$ ipython --no-banner

In [1]: import numpy as np

In [2]: import numpy.linalg as la

In [3]: np.set_printoptions(precision=4, suppress=True, linewidth=100, legacy="1.25")

In [4]: m1 = np.load("data.npy")

In [5]: m1
Out[5]: 
array([[ 20.1689, -39.3612,   0.6878],
       [ 19.7631, -40.3352,   0.4595],
       [ 19.0582, -39.5012,  -1.3202],
       [ 19.8993, -40.1052,   0.3303],
       [ 20.6181, -38.1099,   0.475 ],
       [ 20.3498, -40.2584,  -0.666 ],
       [ 19.5898, -43.723 ,  -0.7149],
       [ 20.6361, -38.5431,  -0.0352],
       [ 20.4866, -39.6984,   0.6782],
       [ 18.7175, -40.1781,  -0.1835],
       [ 19.8791, -39.9487,  -0.7238],
       [ 18.1555, -38.9126,  -1.1584],
       [ 18.6338, -38.5635,  -0.3466],
       [ 21.2211, -41.5969,  -0.4109],
       [ 18.2394, -39.5941,  -0.4296],
       [ 20.612 , -39.9947,  -1.0231],
       [ 19.8804, -41.0755,   0.0853],
       [ 19.7083, -40.2851,   0.317 ],
       [ 19.9103, -42.1652,   0.1034]])

In [6]: labels = m1[:, 0] > np.median(m1[:, 0])

In [7]: r0 = m1[labels].mean(axis=0) - m1[~labels].mean(axis=0)

In [8]: np.argsort(-np.abs(r0).round(6), kind="stable")
Out[8]: array([0, 2, 1])

In [9]: r0
Out[9]: array([1.2711, 0.2303, 0.417 ])

In [10]: ((m1 - m1.mean(axis=0)) @ r0 > 0).astype(int)
Out[10]: array([1, 1, 0, 1, 1, 1, 0, 1, 1, 0, 0, 0, 0, 1, 0, 1, 1, 1, 0])

In [11]: mat = np.load("run15.npy")

In [12]: mat
Out[12]: 
array([[-14. ,   0.5,  -0.7,  -0.4],
       [ 28. ,   0.4,   0.5,  -0.7],
       [-16. ,   0.3,  -1. ,  -0.1],
       [-24. ,   0.3,  -0.4,  -1.8],
       [-30. ,  -0.9,  -0.3,   0. ]])

In [13]: A2 = np.c_[mat[:, :3] @ np.array([[8, -6, -5], [9, -2, 6], [-8, 9, 9]]), np.array([0, -3, -1, -1, -2])]

In [14]: print(A2)
[[-101.9   76.7   66.7    0. ]
 [ 223.6 -164.3 -133.1   -3. ]
 [-117.3   86.4   72.8   -1. ]
 [-186.1  139.8  118.2   -1. ]
 [-245.7  179.1  141.9   -2. ]]

In [15]: la.matrix_rank(np.c_[mat, A2])
Out[15]: 5

In [16]: np.round(la.norm(A2 - mat @ la.lstsq(mat, A2)[0], axis=0), 4) + 0
Out[16]: array([0.    , 0.    , 0.    , 0.9577])

In [17]: np.round(la.lstsq(mat, A2[:, 0])[0], 4) + 0
Out[17]: array([ 8.,  9., -8.,  0.])

In [18]: la.matrix_rank(A2)
Out[18]: 4

In [19]: E = np.load("arr.npy")

In [20]: print(E)
[[-0.1208 -0.2187 -0.9159 -0.3141]
 [-0.4831 -0.1179  0.3622 -0.7883]
 [ 0.8052  0.2687  0.011  -0.5286]
 [ 0.3221 -0.9306  0.1725  0.0211]]

In [21]: # keeps lengths

In [22]: def softmax(z):
    ...:     e = np.exp(z - z.max(axis=-1, keepdims=True))
    ...:     return e / e.sum(axis=-1, keepdims=True)
    ...: 

In [23]: print(softmax(E[1] + 2))
[0.1816 0.2616 0.4229 0.1338]

In [24]: S = E @ E.T / np.sqrt(4)

In [25]: softmax(S)
Out[25]: 
array([[0.3547, 0.2151, 0.2151, 0.2151],
       [0.2151, 0.3547, 0.2151, 0.2151],
       [0.2151, 0.2151, 0.3547, 0.2151],
       [0.2151, 0.2151, 0.2151, 0.3547]])

In [26]: softmax(S).round(6).argmax(axis=1)
Out[26]: array([0, 1, 2, 3])

In [27]: rng = np.random.default_rng(757527)

In [28]: labels = rng.permutation(4)

In [29]: labels
Out[29]: array([3, 1, 2, 0])

In [30]: A2 = E[labels][:, labels]

In [31]: np.allclose(A2, E)
Out[31]: False

In [32]: A2
Out[32]: 
array([[ 0.0211, -0.9306,  0.1725,  0.3221],
       [-0.7883, -0.1179,  0.3622, -0.4831],
       [-0.5286,  0.2687,  0.011 ,  0.8052],
       [-0.3141, -0.2187, -0.9159, -0.1208]])

In [33]: np.sort(np.abs(la.eigvals(A2)))
Out[33]: array([1., 1., 1., 1.])

In [34]: np.diag(A2)
Out[34]: array([ 0.0211, -0.1179,  0.011 , -0.1208])

In [35]: M = np.load("block2.npy")

In [36]: M
Out[36]: 
array([[ 3.2565,  1.4911,  0.9849],
       [ 6.6835,  0.6679,  0.872 ],
       [ 1.1816, -0.1133, -2.453 ],
       [ 2.6368,  2.7135,  0.0859],
       [ 3.0284,  2.3774, -1.6948],
       [-4.7578, -5.7503,  0.483 ],
       [ 1.0353,  0.8259, -1.8071],
       [-4.6376, -5.3533, -0.0084],
       [-0.1533, -2.4927,  2.7303],
       [ 1.7373,  1.4922, -0.0684],
       [-1.473 , -1.789 ,  1.3786],
       [ 2.2819,  4.2748,  3.5184],
       [ 0.0322, -2.4624, -5.2458],
       [ 0.8813, -2.5132, -1.8778],
       [-2.6724,  3.3097,  0.1178],
       [-4.3516, -3.7654, -1.0912],
       [ 4.1877,  0.6296,  3.0035],
       [ 3.9726,  3.4729, -4.6385],
       [-7.4294,  0.7707, -0.2405],
       [ 4.8207, -2.9806,  0.686 ],
       [ 2.271 ,  2.4011,  3.8596],
       [-1.2439,  2.8916, -0.8134],
       [ 4.1498,  1.2491,  1.4468],
       [-0.5223,  0.5507, -3.1643],
       [ 0.7944,  0.45  ,  2.7521],
       [-5.5718,  1.5449,  1.7265],
       [-5.1117,  2.6134,  1.949 ],
       [ 0.9247, -2.0918, -1.3947],
       [ 0.4184, -0.191 , -2.9481],
       [ 4.7794,  2.5142, -1.3561],
       [-3.3427, -4.9311, -0.0782],
       [-1.4855,  1.6942,  1.9784],
       [ 2.1541, -2.2026,  2.6472]])

In [37]: A2 = np.c_[M[:, :2] @ np.array([[0, -9], [7, -6]]), np.array([3, 1, 1, 0, 0, 0, 1, 2, 0, 1, 1, 1, 1, 2, 2, 1, 1, 1, 1, 0, 3, 1, 2, 2, 0, 2, 0, 0, 1, 3, 1, 1, 0])]

In [38]: print(A2)
[[ 10.4377 -38.2551   3.    ]
 [  4.6753 -64.1589   1.    ]
 [ -0.7931  -9.9546   1.    ]
 [ 18.9945 -40.0122   0.    ]
 [ 16.6418 -41.52     0.    ]
 [-40.2521  77.322    0.    ]
 [  5.7813 -14.2731   1.    ]
 [-37.4731  73.8582   2.    ]
 [-17.4489  16.3359   0.    ]
 [ 10.4454 -24.5889   1.    ]
 [-12.523   23.991    1.    ]
 [ 29.9236 -46.1859   1.    ]
 [-17.2368  14.4846   1.    ]
 [-17.5924   7.1475   2.    ]
 [ 23.1679   4.1934   2.    ]
 [-26.3578  61.7568   1.    ]
 [  4.4072 -41.4669   1.    ]
 [ 24.3103 -56.5908   1.    ]
 [  5.3949  62.2404   1.    ]
 [-20.8642 -25.5027   0.    ]
 [ 16.8077 -34.8456   3.    ]
 [ 20.2412  -6.1545   1.    ]
 [  8.7437 -44.8428   2.    ]
 [  3.8549   1.3965   2.    ]
 [  3.15    -9.8496   0.    ]
 [ 10.8143  40.8768   2.    ]
 [ 18.2938  30.3249   0.    ]
 [-14.6426   4.2285   0.    ]
 [ -1.337   -2.6196   1.    ]
 [ 17.5994 -58.0998   3.    ]
 [-34.5177  59.6709   1.    ]
 [ 11.8594   3.2043   1.    ]
 [-15.4182  -6.1713   0.    ]]

In [39]: la.matrix_rank(np.c_[M, A2])
Out[39]: 4

In [40]: np.round(la.norm(A2 - M @ la.lstsq(M, A2)[0], axis=0), 4) + 0
Out[40]: array([0.   , 0.   , 8.001])

In [41]: print(la.norm(la.qr(M)[0].T @ A2, axis=0) ** 2 / ((A2 ** 2).sum(axis=0) + 1e-12))
[1.     1.     0.0301]

In [42]: la.matrix_rank(A2)
Out[42]: 3

In [43]: J = np.load("sample6.npy")

In [44]: J
Out[44]: 
array([[ 0,  0, -8,  0],
       [ 8,  0,  0,  0],
       [ 0, -8,  0,  0],
       [ 0,  0,  0, -7]])

In [45]: A2 = J + rng.integers(-2, 3, (4, 3)) @ rng.integers(-2, 3, (3, 4))

In [46]: A2
Out[46]: 
array([[-5, -5, -8,  1],
       [14,  2, -8, -6],
       [ 1, -2, -1, -3],
       [ 0,  3, -1, -9]])

In [47]: np.round(la.svd(A2 - J, compute_uv=False), 4) + 0
Out[47]: array([13.8093,  6.8552,  3.783 ,  0.    ])

In [48]: la.matrix_rank(A2 - J, tol=1e-8)
Out[48]: 3

In [49]: np.abs(A2 - J).sum(axis=1)
Out[49]: array([11, 22, 11,  6])

In [50]: q, _ = la.qr(np.array([[0.7], [0.6], [-1.8], [0.0], [-1.7]]))

In [51]: feats = q @ q.T

In [52]: feats
Out[52]: 
array([[ 0.0702,  0.0602, -0.1805,  0.    , -0.1705],
       [ 0.0602,  0.0516, -0.1547,  0.    , -0.1461],
       [-0.1805, -0.1547,  0.4642,  0.    ,  0.4384],
       [ 0.    ,  0.    ,  0.    ,  0.    ,  0.    ],
       [-0.1705, -0.1461,  0.4384,  0.    ,  0.414 ]])

In [53]: # null space of dimension 4

In [54]: vals, V = la.eigh(feats)

In [55]: (vals > 1e-8).sum(), (vals < -1e-8).sum()
Out[55]: (1, 0)

In [56]: np.round(la.svd(feats, compute_uv=False), 4) + 0
Out[56]: array([1., 0., 0., 0., 0.])

In [57]: U, sigma, Vh = la.svd(feats)

In [58]: np.argmax(sigma[:-1] / (sigma[1:] + 1e-6)) + 1
Out[58]: 1

In [59]: A2 = U[:, :1] @ np.diag(sigma[:1]) @ Vh[:1]

In [60]: round(float(np.abs(feats - A2).max()), 4)
Out[60]: 0.0

In [61]: round(la.norm(feats - A2, 2), 4), round(sigma[1], 4)
Out[61]: (0.0, 0.0)

In [62]: (la.matrix_power((feats != 0) + (feats.T != 0) + np.eye(5), 5) > 0).astype(int)
Out[62]: 
array([[1, 1, 1, 0, 1],
       [1, 1, 1, 0, 1],
       [1, 1, 1, 0, 1],
       [0, 0, 0, 1, 0],
       [1, 1, 1, 0, 1]])

In [63]: hat = np.triu(np.array([[1, 1, 1, 1, 2],
    ...:     [0, 1, 0, 1, 0],
    ...:     [0, 2, 1, 0, 0],
    ...:     [2, 1, 2, 0, 1],
    ...:     [0, 2, 2, 2, 0]]), 1) + np.eye(5)

In [64]: A2 = hat @ feats @ la.inv(hat)

In [65]: hat @ feats - feats @ hat
Out[65]: 
array([[-0.4613, -0.4656,  1.116 , -0.1304,  0.9799],
       [ 0.    , -0.0602, -0.0602, -0.1117, -0.1203],
       [ 0.    ,  0.1805,  0.1805,  0.3352,  0.361 ],
       [-0.1705, -0.1461,  0.4384,  0.    ,  0.414 ],
       [ 0.    ,  0.1705,  0.1705,  0.3166,  0.341 ]])

In [66]: A2
Out[66]: 
array([[-0.3911,  0.0559,  1.3968,  0.3352,  1.3968],
       [ 0.0602, -0.0086, -0.2149, -0.0516, -0.2149],
       [-0.1805,  0.0258,  0.6447,  0.1547,  0.6447],
       [-0.1705,  0.0244,  0.6089,  0.1461,  0.6089],
       [-0.1705,  0.0244,  0.6089,  0.1461,  0.6089]])

In [67]: vals, V = la.eigh(feats)

In [68]: x = np.array([-1, -1, -2, 1, -1])

In [69]: print(np.round(x @ feats @ x / (x @ x), 4), round(float(vals[0]), 4), round(vals[-1], 4))
0.2865 -0.0 1.0

In [70]: np.round(V * np.maximum(vals, 0) @ V.T, 4) + 0
Out[70]: 
array([[ 0.0702,  0.0602, -0.1805,  0.    , -0.1705],
       [ 0.0602,  0.0516, -0.1547,  0.    , -0.1461],
       [-0.1805, -0.1547,  0.4642,  0.    ,  0.4384],
       [ 0.    ,  0.    ,  0.    ,  0.    ,  0.    ],
       [-0.1705, -0.1461,  0.4384,  0.    ,  0.414 ]])

In [71]: np.round(V * np.abs(vals) @ V.T, 4) + 0
Out[71]: 
array([[ 0.0702,  0.0602, -0.1805,  0.    , -0.1705],
       [ 0.0602,  0.0516, -0.1547,  0.    , -0.1461],
       [-0.1805, -0.1547,  0.4642,  0.    ,  0.4384],
       [ 0.    ,  0.    ,  0.    ,  0.    ,  0.    ],
       [-0.1705, -0.1461,  0.4384,  0.    ,  0.414 ]])
